$ python3 -q
>>> import numpy as np
>>> np.set_printoptions(suppress=True, linewidth=140)
>>> X = np.load("layer4.npy")
>>> print(X)
[[0 0 0 0 1]
 [0 0 0 1 1]
 [0 0 0 0 0]
 [0 1 0 0 1]
 [1 1 0 1 0]]
>>> # 2 groups of indices that never mix
>>> evals, vecs = np.linalg.eigh(X)
>>> x = np.array([1, 0, 3, 7, 9])
>>> np.round(np.linalg.eigvalsh(X[1:, 1:]), 2) + 0
array([-1., -1.,  0.,  2.])
>>> np.round(x @ X @ x / (x @ x), 2), round(evals[0], 2), round(evals[-1], 2)
(np.float64(1.03), np.float64(-1.48), np.float64(2.17))
>>> x @ X @ x
np.int64(144)
>>> evals, vecs = np.linalg.eigh(X)
>>> print(np.round(vecs.T @ X @ vecs, 2) + 0)
[[-1.48  0.    0.    0.    0.  ]
 [ 0.   -1.    0.    0.    0.  ]
 [ 0.    0.    0.    0.    0.  ]
 [ 0.    0.    0.    0.31  0.  ]
 [ 0.    0.    0.    0.    2.17]]
>>> evals.round(2) + 0
array([-1.48, -1.  ,  0.  ,  0.31,  2.17])
>>> np.round(np.abs(vecs[:, -1]), 2)
array([0.28, 0.52, 0.  , 0.52, 0.61])
>>> evals.sum(), np.trace(X)
(np.float64(0.0), np.int64(0))
>>> np.abs(vecs[:, -1]).round(6).argmax()
np.int64(4)
>>> feats = np.loadtxt("data.csv", delimiter=",")
>>> feats.round(2)
array([[-0.8 , -0.23, -0.3 , -0.48],
       [-0.43, -0.22, -0.06,  0.87],
       [ 0.36, -0.21, -0.91,  0.06],
       [-0.22,  0.92, -0.29,  0.11]])
>>> np.round(feats[:, 2] @ feats[:, 1], 2)
np.float64(0.0)
>>> np.round(feats.T @ feats, 2) + 0
array([[1., 0., 0., 0.],
       [0., 1., 0., 0.],
       [0., 0., 1., 0.],
       [0., 0., 0., 1.]])
>>> u = np.array([-5, -7, -5, -4])
>>> B = feats + np.outer(u, np.eye(4)[2])
>>> print(B.round(2))
[[-0.8  -0.23 -5.3  -0.48]
 [-0.43 -0.22 -7.06  0.87]
 [ 0.36 -0.21 -5.91  0.06]
 [-0.22  0.92 -4.29  0.11]]
>>> print(np.linalg.matrix_rank(B - feats))
1
>>> K = np.load("m.npy")
>>> print(K)
[[80. 63. 54. 81. 27. 36. 81. 72.  9.  9.]
 [63. 48. 42. 63. 21. 28. 63. 56.  7.  7.]
 [54. 42. 35. 54. 18. 24. 54. 48.  6.  6.]
 [81. 63. 54. 80. 27. 36. 81. 72.  9.  9.]
 [27. 21. 18. 27.  8. 12. 27. 24.  3.  3.]
 [36. 28. 24. 36. 12. 15. 36. 32.  4.  4.]
 [81. 63. 54. 81. 27. 36. 80. 72.  9.  9.]
 [72. 56. 48. 72. 24. 32. 72. 63.  8.  8.]
 [ 9.  7.  6.  9.  3.  4.  9.  8.  0.  1.]
 [ 9.  7.  6.  9.  3.  4.  9.  8.  1.  0.]]
>>> # symmetric, so the eigenvalues are real
>>> evals, vecs = np.linalg.eigh(K)
>>> x = np.array([-3, 2, -1, 0, -1, 0, 2, -1, -2, 3])
>>> (np.sign(vecs[:, -1].round(6)) == np.sign(vecs[0, -1].round(6))).astype(int)
array([1, 1, 1, 1, 1, 1, 1, 1, 1, 1])
>>> np.abs(K).sum(axis=1).max(), round(float(np.abs(evals).max()), 2)
(np.float64(512.0), 418.0)
>>> print(round(x @ K @ x / (x @ x), 2), round(float(evals[0]), 2), np.round(evals[-1], 2))
2.67 -1.0 418.0
>>> U, sigma, vt = np.linalg.svd(K)
>>> sigma.round(2)
array([418.,   1.,   1.,   1.,   1.,   1.,   1.,   1.,   1.,   1.])
>>> B = U[:, :1] @ np.diag(sigma[:1]) @ vt[:1]
>>> np.linalg.matrix_rank(B)
np.int64(1)
>>> np.linalg.matrix_rank(K, rtol=0.05)
np.int64(1)
>>> t = np.radians(60)
>>> r_ = np.eye(10)
>>> r_[9, 9] = r_[2, 2] = np.cos(t)
>>> r_[9, 2], r_[2, 9] = -np.sin(t), np.sin(t)
>>> r_.round(2)
array([[ 1.  ,  0.  ,  0.  ,  0.  ,  0.  ,  0.  ,  0.  ,  0.  ,  0.  ,  0.  ],
       [ 0.  ,  1.  ,  0.  ,  0.  ,  0.  ,  0.  ,  0.  ,  0.  ,  0.  ,  0.  ],
       [ 0.  ,  0.  ,  0.5 ,  0.  ,  0.  ,  0.  ,  0.  ,  0.  ,  0.  ,  0.87],
       [ 0.  ,  0.  ,  0.  ,  1.  ,  0.  ,  0.  ,  0.  ,  0.  ,  0.  ,  0.  ],
       [ 0.  ,  0.  ,  0.  ,  0.  ,  1.  ,  0.  ,  0.  ,  0.  ,  0.  ,  0.  ],
       [ 0.  ,  0.  ,  0.  ,  0.  ,  0.  ,  1.  ,  0.  ,  0.  ,  0.  ,  0.  ],
       [ 0.  ,  0.  ,  0.  ,  0.  ,  0.  ,  0.  ,  1.  ,  0.  ,  0.  ,  0.  ],
       [ 0.  ,  0.  ,  0.  ,  0.  ,  0.  ,  0.  ,  0.  ,  1.  ,  0.  ,  0.  ],
       [ 0.  ,  0.  ,  0.  ,  0.  ,  0.  ,  0.  ,  0.  ,  0.  ,  1.  ,  0.  ],
       [ 0.  ,  0.  , -0.87,  0.  ,  0.  ,  0.  ,  0.  ,  0.  ,  0.  ,  0.5 ]])
>>> B = K @ r_.T
>>> np.round(np.linalg.svd(K, compute_uv=False), 2), np.round(np.linalg.svd(B, compute_uv=False), 2)
(array([418.,   1.,   1.,   1.,   1.,   1.,   1.,   1.,   1.,   1.]), array([418.,   1.,   1.,   1.,   1.,   1.,   1.,   1.,   1.,   1.]))
>>> np.round(np.sort(np.abs(np.linalg.eigvals(K))), 2)
array([  1.,   1.,   1.,   1.,   1.,   1.,   1.,   1.,   1., 418.])
>>> K.inv()
Traceback (most recent call last):
  File "<python-input-45>", line 1, in <module>
    K.inv()
    ^^^^^
AttributeError: 'numpy.ndarray' object has no attribute 'inv'
>>> print((K + K.T) / 2)
[[80. 63. 54. 81. 27. 36. 81. 72.  9.  9.]
 [63. 48. 42. 63. 21. 28. 63. 56.  7.  7.]
 [54. 42. 35. 54. 18. 24. 54. 48.  6.  6.]
 [81. 63. 54. 80. 27. 36. 81. 72.  9.  9.]
 [27. 21. 18. 27.  8. 12. 27. 24.  3.  3.]
 [36. 28. 24. 36. 12. 15. 36. 32.  4.  4.]
 [81. 63. 54. 81. 27. 36. 80. 72.  9.  9.]
 [72. 56. 48. 72. 24. 32. 72. 63.  8.  8.]
 [ 9.  7.  6.  9.  3.  4.  9.  8.  0.  1.]
 [ 9.  7.  6.  9.  3.  4.  9.  8.  1.  0.]]
>>> np.linalg.determinant(K)
Traceback (most recent call last):
  File "<python-input-47>", line 1, in <module>
    np.linalg.determinant(K)
    ^^^^^^^^^^^^^^^^^^^^^
AttributeError: module 'numpy.linalg' has no attribute 'determinant'
>>> np.trace(K)
np.float64(409.0)
>>> np.round(np.abs(np.linalg.svd(K)[2][-1]), 2)
array([0.35, 0.56, 0.3 , 0.48, 0.15, 0.03, 0.48, 0.07, 0.01, 0.01])
>>> [round(float(x), 2) for x in np.linalg.svd(K, compute_uv=False)[:3]]
[418.0, 1.0, 1.0]
>>> round(np.log10(np.linalg.cond(K)))
3
>>> np.linalg.matrix_rank(K, rtol=0.1)
np.int64(1)
>>> np.argsort(-np.linalg.norm(K, axis=0).round(6), kind="stable")[:3]
array([0, 3, 6])
>>> W0 = np.loadtxt("w.csv", delimiter=",")
>>> W0
array([[  81.85,  -98.58,  -60.29,   80.79,   -0.13,  -97.91],
       [  79.37, -100.78,  -57.71,   81.33,    1.37,  -99.37],
       [  82.05, -100.61,  -60.87,   80.13,   -0.93, -103.02],
       [  82.13,  -99.63,  -59.45,   80.59,    1.42, -100.01],
       [  81.48, -100.92,  -59.4 ,   80.8 ,   -0.17, -101.23],
       [  79.78,  -99.36,  -59.8 ,   78.08,   -0.98, -100.49],
       [  79.57, -100.15,  -59.43,   79.22,    0.  , -100.95],
       [  81.66,  -98.57,  -61.34,   78.57,    0.56, -101.35],
       [  82.97, -100.54,  -59.82,   79.59,    0.05,  -99.91],
       [  81.93,  -99.84,  -59.25,   79.18,    1.28, -101.6 ],
       [  77.74,  -99.5 ,  -62.13,   79.38,   -1.24,  -98.54],
       [  79.72,  -99.24,  -62.14,   78.5 ,    0.14, -100.67],
       [  79.29,  -99.97,  -58.55,   81.58,   -0.63, -100.68],
       [  81.86, -101.38,  -60.84,   79.14,    1.58, -101.45],
       [  79.2 , -100.6 ,  -60.43,   81.45,    0.54, -102.31]])
>>> C = W0[[2, 13]].astype(float)
>>> for _ in range(4):
...     lab = np.linalg.norm(W0[:, None] - C, axis=-1).argmin(axis=1)
...     C = np.array([W0[lab == j].mean(axis=0) for j in range(2)])
... 
>>> lab
array([1, 1, 0, 1, 0, 1, 1, 1, 1, 1, 1, 1, 0, 1, 0])
>>> C.round(2)
array([[  80.5 , -100.52,  -59.81,   80.99,   -0.3 , -101.81],
       [  80.78,  -99.78,  -60.2 ,   79.49,    0.37, -100.2 ]])
>>> np.round(C[1] - C[0], 2)
array([ 0.28,  0.75, -0.39, -1.5 ,  0.67,  1.61])
>>> print(np.abs(C[1] - C[0]).argmax())
5
>>> B = np.c_[W0[:, :5] @ np.array([[-8, -2, 0, -7, 7],
...     [8, 5, 4, -8, 2],
...     [-4, -1, -8, -3, 8],
...     [-2, 8, -3, -6, 2],
...     [-4, 1, 7, 6, 7]]), np.array([3, -3, -1, -3, 2, 3, -4, -5, 3, -4, -1, 4, 1, 0, 1])]
>>> B.round(2)
array([[-1363.34,    49.88,  -155.28,   -88.96,    54.14,     3.  ],
       [-1378.5 ,    47.08,  -175.84,   -55.98,    64.6 ,    -3.  ],
       [-1374.34,    33.83,  -162.38,   -73.22,    39.92,    -1.  ],
       [-1383.14,    43.18,  -154.75,   -74.54,    71.17,    -3.  ],
       [-1382.52,    38.07,  -172.07,   -70.62,    53.73,     2.  ],
       [-1346.16,    27.1 ,  -160.14,   -58.54,    30.64,     3.  ],
       [-1358.48,    33.3 ,  -162.82,   -52.82,    39.69,    -4.  ],
       [-1355.86,    34.29,  -135.35,   -67.1 ,    44.82,    -5.  ],
       [-1388.18,    27.95,  -162.02,   -74.25,    60.68,     3.  ],
       [-1380.64,    30.91,  -153.94,   -64.44,    67.15,    -4.  ],
       [-1323.2 ,    42.95,  -147.78,   -45.51,    -1.78,    -1.  ],
       [-1340.68,    34.64,  -134.36,   -47.86,    20.42,     4.  ],
       [-1360.52,    52.13,  -180.63,   -72.88,    45.44,     1.  ],
       [-1387.16,    24.92,  -145.16,   -44.82,    52.88,     0.  ],
       [-1361.74,    51.17,  -159.53,   -53.77,    36.44,     1.  ]])
>>> print(np.round(np.linalg.norm(B - W0 @ np.linalg.lstsq(W0, B)[0], axis=0), 2) + 0)
[0.   0.   0.   0.   0.   9.55]
>>> t = np.radians(15)
>>> r_ = np.eye(6)
>>> r_[2, 2] = r_[1, 1] = np.cos(t)
>>> r_[2, 1], r_[1, 2] = -np.sin(t), np.sin(t)
>>> r_.round(2)
array([[ 1.  ,  0.  ,  0.  ,  0.  ,  0.  ,  0.  ],
       [ 0.  ,  0.97,  0.26,  0.  ,  0.  ,  0.  ],
       [ 0.  , -0.26,  0.97,  0.  ,  0.  ,  0.  ],
       [ 0.  ,  0.  ,  0.  ,  1.  ,  0.  ,  0.  ],
       [ 0.  ,  0.  ,  0.  ,  0.  ,  1.  ,  0.  ],
       [ 0.  ,  0.  ,  0.  ,  0.  ,  0.  ,  1.  ]])
>>> B = W0 @ r_.T
>>> np.allclose(np.linalg.norm(W0, axis=1), np.linalg.norm(B, axis=1))
True
>>> np.round(np.linalg.det(r_), 2), round(float(np.trace(r_)), 2)
(np.float64(1.0), 5.93)
>>> np.round(np.linalg.svd(W0, compute_uv=False), 2), np.round(np.linalg.svd(B, compute_uv=False), 2)
(array([741.26,   5.79,   5.53,   4.22,   2.91,   2.34]), array([741.26,   5.79,   5.53,   4.22,   2.91,   2.34]))
>>> A = np.loadtxt("arr.csv", delimiter=",")
>>> print(A)
[[  0.  -6.   6.   0.  -3.  -6.   0.   3.  -6.   3.]
 [  0.   2.  -2.   0.   1.   2.   0.  -1.   2.  -1.]
 [  0.  -8.   8.   0.  -4.  -8.   0.   4.  -8.   4.]
 [  0.   6.  -6.   0.   3.   6.   0.  -3.   6.  -3.]
 [  0.   4.  -4.   0.   2.   4.   0.  -2.   4.  -2.]
 [  0.  -2.   2.   0.  -1.  -2.   0.   1.  -2.   1.]
 [  0.  -6.   6.   0.  -3.  -6.   0.   3.  -6.   3.]
 [  0.  10. -10.   0.   5.  10.   0.  -5.  10.  -5.]
 [  0.   6.  -6.   0.   3.   6.   0.  -3.   6.  -3.]]
>>> W = np.array([[1, -2, -2],
...     [0, 0, 0],
...     [-1, -1, -2],
...     [2, 2, 2],
...     [-1, 1, 0],
...     [0, -1, 1],
...     [0, -1, 2],
...     [2, -1, 1],
...     [0, -1, -2],
...     [2, 0, 0]])
>>> coef = np.array([1, -3, -5])
>>> act = np.maximum(A @ W + coef, 0)
>>> np.round((act > 0).mean(axis=0), 2)
array([0.44, 0.  , 0.  ])
>>> act
array([[10.,  0.,  0.],
       [ 0.,  0.,  0.],
       [13.,  0.,  0.],
       [ 0.,  0.,  0.],
       [ 0.,  0.,  0.],
       [ 4.,  0.,  0.],
       [10.,  0.,  0.],
       [ 0.,  0.,  0.],
       [ 0.,  0.,  0.]])
>>> (act > 0).astype(int)
array([[1, 0, 0],
       [0, 0, 0],
       [1, 0, 0],
       [0, 0, 0],
       [0, 0, 0],
       [1, 0, 0],
       [1, 0, 0],
       [0, 0, 0],
       [0, 0, 0]])
>>> C = np.array([[1, 1, 1], [5, 5, 5], [2, 2, 1]])
>>> (act @ C).round(6).argmax(axis=1)
array([0, 0, 0, 0, 0, 0, 0, 0, 0])
>>> print(W @ C)
[[-13 -13 -11]
 [  0   0   0]
 [-10 -10  -8]
 [ 16  16  14]
 [  4   4   4]
 [ -3  -3  -4]
 [ -1  -1  -3]
 [ -1  -1  -2]
 [ -9  -9  -7]
 [  2   2   2]]
